% ipython --no-banner

In [1]: import numpy as np

In [2]: np.set_printoptions(suppress=True, linewidth=160)

In [3]: tidy = lambda a: np.round(a, 2) + 0

In [4]: data = np.loadtxt("block11.csv", delimiter=",")

In [5]: tidy(data)
Out[5]: 
array([[ 0.5 , -0.1 , -0.5 , -0.1 , -0.69],
       [-0.1 ,  0.98, -0.1 , -0.02, -0.14],
       [-0.5 , -0.1 ,  0.5 , -0.1 , -0.69],
       [-0.1 , -0.02, -0.1 ,  0.98, -0.14],
       [-0.69, -0.14, -0.69, -0.14,  0.03]])

In [6]: x0 = np.array([-2, 2, 0, -2, -1])

In [7]: target = data @ x0

In [8]: b, lr = np.zeros(5), 1 / np.linalg.norm(data, 2) ** 2

In [9]: for i in range(250):
   ...:     b -= lr * data.T @ (data @ b - target)
   ...:     if i % 50 == 0: print(i, round(np.linalg.norm(data @ b - target), 2))
   ...: 
0 0.0
50 0.0
100 0.0
150 0.0
200 0.0

In [10]: tidy(b)
Out[10]: array([-2.,  2.,  0., -2., -1.])

In [11]: vals, evecs = np.linalg.eig(data)

In [12]: tidy(vals)
Out[12]: array([ 1., -1.,  1.,  1.,  1.])

In [13]: tidy(np.sort(np.linalg.eigvals(data.T)))
Out[13]: array([-1.,  1.,  1.,  1.,  1.])

In [14]: print(tidy(np.sort(np.linalg.eigvals(np.linalg.inv(data)))))
[-1.  1.  1.  1.  1.]

In [15]: x0 = np.array([1, -1, 0, -1, -2])

In [16]: target = data @ x0

In [17]: tidy(target)
Out[17]: array([ 2.09, -0.78,  1.09, -0.78, -0.48])

In [18]: tidy(np.linalg.solve(data.T, data[3]))
Out[18]: array([0., 0., 0., 1., 0.])

In [19]: tidy(np.linalg.solve(data, target + data[:, 4]))
Out[19]: array([ 1., -1.,  0., -1., -1.])

In [20]: tidy(np.linalg.solve(data, 4 * target))
Out[20]: array([ 4., -4.,  0., -4., -8.])

In [21]: tidy(np.linalg.solve(data, data[:, 2]))
Out[21]: array([0., 0., 1., 0., 0.])

In [22]: A = np.array([[1, 0, 0, 0, 0, 0, 0],
    ...:     [1, 1, 0, 0, 0, 0, 0],
    ...:     [4, -5, 1, 0, 0, 0, 0],
    ...:     [4, -3, 2, 1, 0, 0, 0],
    ...:     [4, 4, 4, 4, 1, 0, 0],
    ...:     [2, 1, 2, -1, -1, 1, 0],
    ...:     [-3, 2, 0, -2, 4, 2, 1]])

In [23]: x0 = np.array([8, 2, 4, 9, 5, 5, 3])

In [24]: target = A @ x0

In [25]: print(target)
[ 8 10 26 43 97 17 -5]

In [26]: tidy(np.linalg.solve(A, target + A[:, 4]))
Out[26]: array([8., 2., 4., 9., 6., 5., 3.])

In [27]: tidy(np.linalg.solve(A.T, A[3]))
Out[27]: array([0., 0., 0., 1., 0., 0., 0.])

In [28]: tidy(np.linalg.solve(A, A[:, 3]))
Out[28]: array([0., 0., 0., 1., 0., 0., 0.])

In [29]: rng = np.random.default_rng(181117)

In [30]: ang = np.sort(rng.uniform(-2, 2, 13))

In [31]: M = np.c_[ang, ang ** 2, ang ** 3] @ np.array([[0, 2, 0, 2, 2, 2], [2, 1, 1, 1, 0, 0], [2, 0, 0, 2, 2, 0]])

In [32]: tidy(M)
Out[32]: 
array([[ -6.25,  -0.22,   3.54, -13.56, -17.1 ,  -3.76],
       [ -3.76,  -0.55,   2.8 ,  -9.9 , -12.7 ,  -3.34],
       [ -2.88,  -0.67,   2.49,  -8.53, -11.03,  -3.16],
       [ -0.66,  -0.95,   1.49,  -4.6 ,  -6.09,  -2.44],
       [ -0.22,  -0.99,   1.19,  -3.59,  -4.78,  -2.18],
       [ -0.02,  -1.  ,   1.02,  -3.06,  -4.08,  -2.02],
       [  0.25,  -0.97,   0.66,  -2.05,  -2.71,  -1.63],
       [  0.14,  -0.54,   0.1 ,  -0.61,  -0.71,  -0.64],
       [  0.1 ,  -0.46,   0.07,  -0.5 ,  -0.57,  -0.53],
       [  0.  ,  -0.08,   0.  ,  -0.08,  -0.09,  -0.09],
       [  0.  ,   0.01,   0.  ,   0.01,   0.01,   0.01],
       [  0.18,   0.6 ,   0.07,   0.64,   0.57,   0.53],
       [  9.28,   4.72,   1.94,  10.13,   8.19,   2.79]])

In [33]: U, sigma, Vh = np.linalg.svd(M)

In [34]: evecs = Vh[:(sigma > 1e-8).sum()]

In [35]: x0 = M[4] + 2 * M[10] + rng.integers(2) * np.eye(6)[5]

In [36]: print(tidy(x0))
[-0.22 -0.98  1.19 -3.57 -4.77 -2.17]

In [37]: np.linalg.matrix_rank(np.vstack([M, x0]))
Out[37]: np.int64(3)

In [38]: tidy(np.diag(evecs.T @ evecs))
Out[38]: array([0.75, 0.62, 0.25, 0.37, 0.62, 0.38])

In [39]: Xs = M - M.mean(axis=0)

In [40]: U, sigma, Vh = np.linalg.svd(Xs, full_matrices=False)

In [41]: (np.sign(U[:, 0]) == np.sign(U[0, 0])).astype(int)
Out[41]: array([1, 1, 1, 1, 1, 1, 0, 0, 0, 0, 0, 0, 0])

In [42]: tidy(sigma ** 2 / (sigma ** 2).sum())
Out[42]: array([0.96, 0.04, 0.01, 0.  , 0.  , 0.  ])

In [43]: np.abs(Vh[0]).argmax()
Out[43]: np.int64(4)

In [44]: np.linalg.cond(M) > 100
Out[44]: np.True_

In [45]: E = np.maximum(np.array([[-2, 0, 1],
    ...:     [-2, 0, -2],
    ...:     [-1, 1, -1],
    ...:     [0, 1, 3],
    ...:     [3, 0, 2],
    ...:     [-3, -2, -3],
    ...:     [1, -1, 1],
    ...:     [3, 1, 3],
    ...:     [2, 1, -3],
    ...:     [-3, -3, -3],
    ...:     [1, -3, 1],
    ...:     [-1, 1, 0],
    ...:     [-1, -2, 1],
    ...:     [0, -2, -2],
    ...:     [-1, 2, 2],
    ...:     [-3, 3, 3],
    ...:     [-1, 3, -2],
    ...:     [-3, 0, 3],
    ...:     [-1, -3, -2],
    ...:     [3, -1, 3],
    ...:     [3, -1, 3],
    ...:     [2, 2, -2],
    ...:     [1, 3, 3],
    ...:     [-2, -3, 1],
    ...:     [1, 3, -2],
    ...:     [3, -1, -2],
    ...:     [-3, 3, 2],
    ...:     [1, 1, -3],
    ...:     [-1, 2, -1],
    ...:     [2, -2, -2],
    ...:     [-3, -3, -1]]) @ np.array([[1, 6, -2, 6, -3, 1], [-6, 9, 6, 6, -1, 4], [-6, -1, -1, 5, 8, 8]]) + np.array([0, 0, -1, -2, -2, 2]), 0)

In [46]: E
Out[46]: 
array([[ 0,  0,  2,  0, 12,  8],
       [10,  0,  5,  0,  0,  0],
       [ 0,  4,  8,  0,  0,  0],
       [ 0,  6,  2, 19, 21, 30],
       [ 0, 16,  0, 26,  5, 21],
       [27,  0,  0,  0,  0,  0],
       [ 1,  0,  0,  3,  4,  7],
       [ 0, 24,  0, 37, 12, 33],
       [14, 24,  4,  1,  0,  0],
       [33,  0,  0,  0,  0,  0],
       [13,  0,  0,  0,  6,  0],
       [ 0,  3,  7,  0,  0,  5],
       [ 5,  0,  0,  0, 11,  1],
       [24,  0,  0,  0,  0,  0],
       [ 0, 10, 11, 14, 15, 25],
       [ 0,  6, 20, 13, 28, 35],
       [ 0, 23, 21,  0,  0,  0],
       [ 0,  0,  2,  0, 31, 23],
       [29,  0,  0,  0,  0,  0],
       [ 0,  6,  0, 25, 14, 25],
       [ 0,  6,  0, 25, 14, 25],
       [ 2, 32,  9, 12,  0,  0],
       [ 0, 30, 12, 37, 16, 39],
       [10,  0,  0,  0, 15,  0],
       [ 0, 35, 17, 12,  0,  0],
       [21, 11,  0,  0,  0,  0],
       [ 0,  7, 21,  8, 20, 27],
       [13, 18,  6,  0,  0,  0],
       [ 0, 13, 14,  0,  0,  1],
       [26,  0,  0,  0,  0,  0],
       [21,  0,  0,  0,  2,  0]])

In [47]: u = np.array([5, 7, -8])

In [48]: np.convolve(E[10], u)
Out[48]: array([  65,   91, -104,    0,   30,   42,  -48,    0])

In [49]: np.correlate(E[10], E[8], "full")
Out[49]: array([  0,   0,  13,  52, 312, 182,   6,  24, 144,  84,   0])

In [50]: Xs = E - E.mean(axis=0)

In [51]: U, sigma, Vh = np.linalg.svd(Xs, full_matrices=False)

In [52]: tidy(np.abs(Vh[-1]))
Out[52]: array([0.07, 0.21, 0.34, 0.57, 0.39, 0.6 ])

In [53]: np.searchsorted(np.cumsum(sigma ** 2) / (sigma ** 2).sum(), 0.9) + 1
Out[53]: np.int64(3)

In [54]: np.abs(Vh[0]).argmax()
Out[54]: np.int64(5)
